>>> import numpy as np
>>> from numpy import linalg as LA
>>> np.set_printoptions(precision=2, suppress=True, linewidth=120, sign=" ")
>>> data = np.load("out12.npy")
>>> print(data)
[[ 2.  1.  1.]
 [ 0. -3. -2.]
 [ 0. -1. -2.]]
>>> B = data[0, 0] * data[1:] - np.outer(data[1:, 0], data[0])
>>> print(B)
[[ 0. -6. -4.]
 [ 0. -2. -4.]]
>>> print(np.flatnonzero(~B.round(6).any(axis=1)))
[]
>>> print(LA.matrix_rank(B), LA.matrix_rank(data))
2 3
>>> print(data[:, 0] / data[0, 0])
[ 1.  0.  0.]
>>> w, evecs = LA.eig(data)
>>> print(np.sort(LA.eigvals(data @ data)))
[  1.   4.  16.]
>>> print(np.prod(w))
8.0
>>> M, _ = LA.qr(np.array([[1.3, -0.8, 0.1], [-0.6, 0.6, 0.0], [-0.1, 0.9, 0.9]]))
>>> print(M)
[[-0.91 -0.16 -0.39]
 [ 0.42 -0.19 -0.89]
 [ 0.07 -0.97  0.24]]
>>> rng = np.random.default_rng(5611)
>>> B = M + rng.integers(-2, 3, (3, 1)) @ rng.integers(-2, 3, (1, 3))
>>> print(B)
[[ 1.09  3.84 -2.39]
 [ 2.42  3.81 -2.89]
 [ 2.07  3.03 -1.76]]
>>> print(np.round(LA.svd(B - M, compute_uv=False), 2) + 0)
[ 8.49  0.    0.  ]
>>> print(np.abs(B - M).sum(axis=1))
[ 8.  8.  8.]
>>> print(B - M)
[[ 2.  4. -2.]
 [ 2.  4. -2.]
 [ 2.  4. -2.]]
>>> r0 = np.array([0, 1])
>>> print(np.polyval(r0, B[0]))
[ 1.  1.  1.]
>>> print(np.kron(np.eye(2, dtype=int), M))
[[-0.91 -0.16 -0.39 -0.   -0.   -0.  ]
 [ 0.42 -0.19 -0.89  0.   -0.   -0.  ]
 [ 0.07 -0.97  0.24  0.   -0.    0.  ]
 [-0.   -0.   -0.   -0.91 -0.16 -0.39]
 [ 0.   -0.   -0.    0.42 -0.19 -0.89]
 [ 0.   -0.    0.    0.07 -0.97  0.24]]
>>> print(np.round(LA.det(M.T), 2))
1.0
>>> print(round(LA.det(M[::-1]), 2))
-1.0
>>> print(np.round(LA.eigvals(M).sum().real, 2))
-0.86
>>> print(LA.svd(M, compute_uv=False))
[ 1.  1.  1.]
>>> print(np.round(M.T @ M, 2) + 0)
[[ 1.  0.  0.]
 [ 0.  1.  0.]
 [ 0.  0.  1.]]
>>> print(round(M[:, 0] @ M[:, 1], 2))
-0.0
>>> print(LA.norm(M, axis=0))
[ 1.  1.  1.]
>>> mat = np.array([[9, 4], [4, 9]])
>>> # symmetric, so the eigenvalues are real
>>> G = mat.T @ mat
>>> print((mat @ mat.T).shape)
(2, 2)
>>> print(np.diag(G))
[ 97  97]
>>> J = np.array([[3, 0, 7],
...     [7, 0, 10],
...     [3, 0, 7],
...     [11, 0, 13],
...     [0, 0, 0],
...     [11, 0, 13],
...     [7, 0, 10],
...     [0, 0, 0],
...     [0, 0, 0],
...     [3, 0, 7]])
>>> print(J)
[[  3   0   7]
 [  7   0  10]
 [  3   0   7]
 [ 11   0  13]
 [  0   0   0]
 [ 11   0  13]
 [  7   0  10]
 [  0   0   0]
 [  0   0   0]
 [  3   0   7]]
>>> print(round(float(np.trace(LA.pinv(J) @ J)), 2))
2.0
>>> print(np.abs(np.diag(LA.qr(J)[1])) > 1e-9)
[ True False  True]
>>> print(LA.lstsq(J[:-1].T, J[-1])[2])
2
>>> left, sv, vt = LA.svd(J)
>>> print(sv)
[ 32.25   3.44   0.  ]
>>> print(np.argmax(sv[:-1] / (sv[1:] + 1e-6)) + 1)
2
>>> B = left[:, :2] @ np.diag(sv[:2]) @ vt[:2]
>>> print(LA.matrix_rank(B))
2
>>> print(round(float(np.abs(J - B).max()), 2))
0.0
>>> print(B)
[[  3.   0.   7.]
 [  7.   0.  10.]
 [  3.   0.   7.]
 [ 11.   0.  13.]
 [  0.   0.   0.]
 [ 11.   0.  13.]
 [  7.   0.  10.]
 [  0.   0.   0.]
 [  0.   0.   0.]
 [  3.   0.   7.]]
>>> print(round(float(LA.norm(J - B) / LA.norm(J)), 2))
0.0
>>> def softmax(z):
...     e = np.exp(z - z.max(axis=-1, keepdims=True))
...     return e / e.sum(axis=-1, keepdims=True)
... 
>>> print(np.round(softmax(J[6]), 2) + 0)
[ 0.05  0.    0.95]
>>> print(softmax(J).sum(axis=1))
[ 1.  1.  1.  1.  1.  1.  1.  1.  1.  1.]
>>> print(np.round(softmax(J[6] + 5), 2) + 0)
[ 0.05  0.    0.95]
>>> att = J @ J.T / np.sqrt(3)
>>> print(softmax(att).round(6).argmax(axis=1))
[ 3  3  3  3  0  3  3  0  0  3]
>>> print(np.round(softmax(att + np.triu(np.full(att.shape, -np.inf), 1)), 2) + 0)
[[ 1.    0.    0.    0.    0.    0.    0.    0.    0.    0.  ]
 [ 0.    1.    0.    0.    0.    0.    0.    0.    0.    0.  ]
 [ 0.    1.    0.    0.    0.    0.    0.    0.    0.    0.  ]
 [ 0.    0.    0.    1.    0.    0.    0.    0.    0.    0.  ]
 [ 0.2   0.2   0.2   0.2   0.2   0.    0.    0.    0.    0.  ]
 [ 0.    0.    0.    0.5   0.    0.5   0.    0.    0.    0.  ]
 [ 0.    0.    0.    0.5   0.    0.5   0.    0.    0.    0.  ]
 [ 0.12  0.12  0.12  0.12  0.12  0.12  0.12  0.12  0.    0.  ]
 [ 0.11  0.11  0.11  0.11  0.11  0.11  0.11  0.11  0.11  0.  ]
 [ 0.    0.    0.    0.5   0.    0.5   0.    0.    0.    0.  ]]
>>> r = LA.matrix_rank(J)
>>> print(r)
2
>>> null = LA.svd(J)[2][r:].T
>>> print(null[:, 0] / null[np.abs(null[:, 0]).round(6).argmax(), 0])
[ 0.  1.  0.]
>>> print(null.shape)
(3, 1)
>>> print(np.allclose(J @ null, 0))
True
>>> print([int(LA.matrix_rank(np.delete(J, i, axis=0))) for i in range(10)])
[2, 2, 2, 2, 2, 2, 2, 2, 2, 2]
>>> print(J @ null)
[[ 0.]
 [ 0.]
 [ 0.]
 [ 0.]
 [ 0.]
 [ 0.]
 [ 0.]
 [ 0.]
 [ 0.]
 [ 0.]]
>>> print([int(LA.matrix_rank(J[:, :j + 1])) for j in range(3)])
[1, 1, 2]
>>> B = J + rng.integers(-2, 3, (10, 2)) @ rng.integers(-2, 3, (2, 3))
>>> print(B)
[[-1 -4  9]
 [11  4  8]
 [ 3  0  1]
 [12  1 17]
 [ 0  0  0]
 [10 -1 15]
 [10  3 10]
 [-1 -1  2]
 [ 5  5  2]
 [ 2 -1  9]]
>>> print(B - J)
[[-4 -4  2]
 [ 4  4 -2]
 [ 0  0 -6]
 [ 1  1  4]
 [ 0  0  0]
 [-1 -1  2]
 [ 3  3  0]
 [-1 -1  2]
 [ 5  5  2]
 [-1 -1  2]]
>>> print(np.round(LA.svd(B - J, compute_uv=False), 2) + 0)
[ 11.91   8.61   0.  ]
>>> print(np.abs(B - J).sum(axis=1))
[ 10  10   6   6   0   4   6   4  12   4]
>>> K = np.load("case9.npy")
>>> print(K)
[[-1.  0.  0.]
 [ 0. -1.  0.]
 [ 0.  0.  1.]]
>>> # equal to its transpose
>>> print(K[:, 1] @ K[:, 2])
0.0
>>> print(LA.pinv(K))
[[-1.  0.  0.]
 [ 0. -1.  0.]
 [ 0.  0.  1.]]
>>> G = K.T @ K
>>> print(LA.matrix_rank(G))
3
>>> print(LA.eigvalsh(G)[::-1])
[ 1.  1.  1.]
>>> x = np.array([1, -1, -2])
>>> print(3 - LA.matrix_rank(K - np.eye(3), tol=1e-8))
1
>>> print(LA.inv(K))
[[-1. -0. -0.]
 [-0. -1. -0.]
 [ 0.  0.  1.]]
>>> print(np.abs(LA.eigvals(K)))
[ 1.  1.  1.]
>>> print(np.round(LA.norm(x), 2), round(float(LA.norm(K @ x)), 2))
2.45 2.45
>>> print(round(LA.det(K), 2))
1.0
>>> m1 = np.load("mat.npy")
>>> print(m1)
[[ 3 -3  3  3]
 [ 0  3 -1  3]
 [ 0  2 -3 -3]
 [-2 -3  2 -3]]
>>> print(LA.cond(m1) > 100)
False
>>> print(round(np.log10(LA.cond(m1))))
2
>>> F = np.loadtxt("a.csv", delimiter=",")
>>> print(F)
[[-3. -3.  2.]
 [-3.  3.  1.]
 [ 0.  0.  0.]
 [ 0.  0.  0.]
 [-3.  3.  1.]
 [ 0.  0.  0.]
 [ 0.  0.  0.]
 [-1. -5.  0.]
 [ 0.  0.  0.]
 [ 0.  0.  0.]
 [ 0.  0.  0.]
 [ 2. -2. -2.]
 [-3.  3.  1.]
 [ 0.  0.  0.]
 [-3. -3.  2.]
 [-1. -5.  0.]
 [-4. -2.  1.]
 [-6.  0.  3.]
 [-3. -3.  2.]
 [-3. -3.  2.]
 [ 0.  0.  0.]
 [ 0.  0.  0.]
 [ 0.  0.  0.]
 [ 0.  0.  0.]]
>>> W2 = F[[13, 15]].astype(float)
>>> for _ in range(7):
...     idx = LA.norm(F[:, None] - W2, axis=-1).argmin(axis=1)
...     W2 = np.array([F[idx == j].mean(axis=0) for j in range(2)])
... 
>>> print(idx)
[ 1  0  0  0  0  0  0  1  0  0  0  0  0  0  1  1  1  1  1  1  0  0  0  0]
>>> print(W2[1] - W2[0])
[-2.56 -3.44  1.44]
>>> print(np.bincount(idx))
[ 16   8]
>>> x = np.array([5, 0, 0])
>>> y = F @ x
>>> print(y)
[-15. -15.   0.   0. -15.   0.   0.  -5.   0.   0.   0.  10. -15.   0. -15.  -5. -20. -30. -15. -15.   0.   0.   0.
   0.]
>>> print(np.round(LA.solve(F.T @ F, F.T @ y), 2) + 0)
[ 5.  0.  0.]
>>> print(np.round(LA.pinv(F) @ F, 2) + 0)
[[ 1.  0.  0.]
 [ 0.  1.  0.]
 [ 0.  0.  1.]]
>>> y = y + 0.02 * rng.normal(size=24)
>>> print(y.round(2) + 0)
[-15.02 -15.02   0.02  -0.01 -15.01  -0.01  -0.02  -5.    -0.04   0.    -0.03  10.04 -14.99   0.   -14.99  -4.99 -19.97
 -30.02 -15.01 -14.97   0.02   0.01   0.    -0.01]
>>> beta, *_ = LA.lstsq(F, y)
>>> print([round(float(LA.norm(LA.solve(F.T @ F + lam * np.eye(3), F.T @ y))), 2) for lam in (0, 1, 10, 100)])
[4.99, 4.76, 4.22, 2.67]
>>> print(np.round(F.T @ (y - F @ beta), 2) + 0)
[ 0.  0.  0.]
>>> print(beta.round())
[ 5. -0. -0.]
>>> Ac = F - F.mean(axis=0)
>>> evecs = LA.svd(Ac)[2][:2]
>>> B = Ac - Ac @ evecs.T @ evecs
>>> print(np.round(LA.norm(B) / LA.norm(Ac), 2))
0.12
>>> print(np.round(np.cov(Ac @ evecs.T, rowvar=False), 2) + 0)
[[ 4.79  0.  ]
 [ 0.    4.46]]
>>> print(B.std(axis=0))
[ 0.17  0.01  0.31]
>>> idx = F[:, 2] > np.median(F[:, 2])
>>> r0 = F[idx].mean(axis=0) - F[~idx].mean(axis=0)
>>> print(r0)
[-3.44  0.24  1.8 ]
>>> A = np.array([[5.0, 1.0, 1.0], [1.0, 5.0, 1.0], [1.0, 1.0, 5.0]])
>>> O, r_ = LA.qr(K)
>>> print(abs(r_[0, 0]), round(float(LA.norm(K[:, 0])), 2))
1.0 1.0
>>> print(O.shape, r_.shape)
(3, 3) (3, 3)
>>> print(np.fft.fft(A[0]))
[ 7.+0.j  4.+0.j  4.+0.j]
>>> print(A @ np.ones(3))
[ 7.  7.  7.]
>>> print(np.allclose(A @ A.T, A.T @ A))
True
